$ python -q
>>> import numpy as np
>>> import numpy.linalg as la
>>> np.set_printoptions(precision=1, suppress=True, linewidth=140)
>>> mat = np.loadtxt("sample13.csv", delimiter=",")
>>> mat
array([[ 2.9, -0.4,  1.2],
       [-4. ,  2. ,  2.8],
       [ 1.4,  1. , -5. ],
       [ 0.7, -1.5, -5.4],
       [ 2.7,  2.4,  1.5],
       [ 3. , -1. , -0.5],
       [ 2.9, -2. , -8. ],
       [-3.1, -0.1,  1.6],
       [ 3.5, -3. , -2.8],
       [-5.5,  2.4,  0.8],
       [ 3.6, -1.6,  0.7],
       [ 1. ,  1.1, -2. ],
       [ 0.7,  1.4, -2.6],
       [-3.4,  1.9, -2.9],
       [ 0.5,  0.1, -2.2],
       [ 3. ,  1.4,  2.5],
       [ 1.3, -0.2, -1.9],
       [ 1.1,  1.2, -1.1],
       [-0.7,  0.3, -3.2],
       [ 0.5,  3.2,  0.1],
       [-0.6,  2.4, -0.3],
       [-0.6,  1.5,  5.1],
       [-2.4,  3.7, -0.6],
       [ 2.4,  2.8, -0.3],
       [ 2.5,  5.6,  0. ],
       [ 3.5, -1.8,  0.9],
       [ 0.5, -3.7,  7.4]])
>>> A2 = np.c_[mat[:, :2] @ np.array([[5, 0], [7, 0]]), np.array([0, 1, 2, 0, 1, 2, 1, 2, 3, 1, 2, 3, 0, 2, 1, 3, 1, 3, 3, 0, 3, 0, 3, 1, 3, 2, 1])]
>>> A2
array([[ 11.7,   0. ,   0. ],
       [ -6. ,   0. ,   1. ],
       [ 14. ,   0. ,   2. ],
       [ -7. ,   0. ,   0. ],
       [ 30.3,   0. ,   1. ],
       [  8. ,   0. ,   2. ],
       [  0.5,   0. ,   1. ],
       [-16.2,   0. ,   2. ],
       [ -3.5,   0. ,   3. ],
       [-10.7,   0. ,   1. ],
       [  6.8,   0. ,   2. ],
       [ 12.7,   0. ,   3. ],
       [ 13.3,   0. ,   0. ],
       [ -3.7,   0. ,   2. ],
       [  3.2,   0. ,   1. ],
       [ 24.8,   0. ,   3. ],
       [  5.1,   0. ,   1. ],
       [ 13.9,   0. ,   3. ],
       [ -1.4,   0. ,   3. ],
       [ 24.9,   0. ,   0. ],
       [ 13.8,   0. ,   3. ],
       [  7.5,   0. ,   0. ],
       [ 13.9,   0. ,   3. ],
       [ 31.6,   0. ,   1. ],
       [ 51.7,   0. ,   3. ],
       [  4.9,   0. ,   2. ],
       [-23.4,   0. ,   1. ]])
>>> np.round(la.lstsq(mat, A2[:, 0])[0], 1) + 0
array([5., 7., 0.])
>>> la.norm(la.qr(mat)[0].T @ A2, axis=0) ** 2 / ((A2 ** 2).sum(axis=0) + 1e-12)
array([1. , 0. , 0.2])
